In [1]: import numpy as np

In [2]: from numpy import linalg as LA

In [3]: np.set_printoptions(precision=2, suppress=True, linewidth=140)

In [4]: data = np.load("block16.npy")

In [5]: data
Out[5]: 
array([[ 0,  3,  2,  2,  0, -3],
       [ 0,  0,  0,  1,  3,  0],
       [ 0,  0,  0,  3, -1,  0],
       [ 0,  0,  0,  0,  1, -3],
       [ 0,  0,  0,  0,  0,  0],
       [ 0,  0,  0,  0,  0,  0]])

In [6]: np.round(LA.norm(data, 2) / LA.norm(data), 2)
Out[6]: np.float64(0.75)

In [7]: [round(float(x), 2) for x in LA.svd(data, compute_uv=False)[:3]]
Out[7]: [5.63, 3.49, 2.95]

In [8]: r = LA.matrix_rank(data)

In [9]: r
Out[9]: np.int64(4)

In [10]: null = LA.svd(data)[2][r:].T

In [11]: null.shape
Out[11]: (6, 2)

In [12]: np.round(null @ null.T, 2) + 0
Out[12]: 
array([[ 1.  ,  0.  ,  0.  ,  0.  ,  0.  ,  0.  ],
       [ 0.  ,  0.31, -0.46,  0.  ,  0.  ,  0.  ],
       [ 0.  , -0.46,  0.69,  0.  ,  0.  ,  0.  ],
       [ 0.  ,  0.  ,  0.  ,  0.  ,  0.  ,  0.  ],
       [ 0.  ,  0.  ,  0.  ,  0.  ,  0.  ,  0.  ],
       [ 0.  ,  0.  ,  0.  ,  0.  ,  0.  ,  0.  ]])

In [13]: LA.matrix_rank(data.T @ data), LA.matrix_rank(data @ data.T)
Out[13]: (np.int64(4), np.int64(4))

In [14]: [int(LA.matrix_rank(np.delete(data, i, axis=0))) for i in range(6)]
Out[14]: [3, 3, 3, 3, 4, 4]

In [15]: F = np.loadtxt("mat.csv", delimiter=",")

In [16]: F
Out[16]: 
array([[-2.69,  2.93, -2.38,  0.76],
       [ 2.93,  2.13,  1.42,  0.36],
       [-2.38,  1.42,  3.77,  0.6 ],
       [ 0.76,  0.36,  0.6 ,  3.78]])

In [17]: f = np.array([-2, -1, 0, 2])

In [18]: out = F + np.outer(f, np.eye(4)[1])

In [19]: LA.matrix_rank(out - F)
Out[19]: np.int64(1)

In [20]: out
Out[20]: 
array([[-2.69,  0.93, -2.38,  0.76],
       [ 2.93,  1.13,  1.42,  0.36],
       [-2.38,  1.42,  3.77,  0.6 ],
       [ 0.76,  2.36,  0.6 ,  3.78]])

In [21]: LA.matrix_rank(LA.inv(out) - LA.inv(F), tol=1e-8)
Out[21]: np.int64(1)

In [22]: def softmax(z):
    ...:     e = np.exp(z - z.max(axis=-1, keepdims=True))
    ...:     return e / e.sum(axis=-1, keepdims=True)
    ...: 

In [23]: np.round(softmax(out[2] + -1), 2) + 0
Out[23]: array([0.  , 0.08, 0.88, 0.04])

In [24]: softmax(out).sum(axis=1)
Out[24]: array([1., 1., 1., 1.])

In [25]: S = out @ out.T / np.sqrt(4)

In [26]: np.round(softmax(S + np.triu(np.full(S.shape, -np.inf), 1)), 2) + 0
Out[26]: 
array([[1., 0., 0., 0.],
       [0., 1., 0., 0.],
       [0., 0., 1., 0.],
       [0., 0., 0., 1.]])

In [27]: softmax(S)[2] @ out
Out[27]: array([-2.38,  1.42,  3.77,  0.6 ])

In [28]: w, evecs = LA.eig(F)

In [29]: np.round(F @ evecs[:, 0] - w[0] * evecs[:, 0], 2) + 0
Out[29]: array([0., 0., 0., 0.])

In [30]: w
Out[30]: array([-5.  ,  3.  ,  3.99,  5.  ])
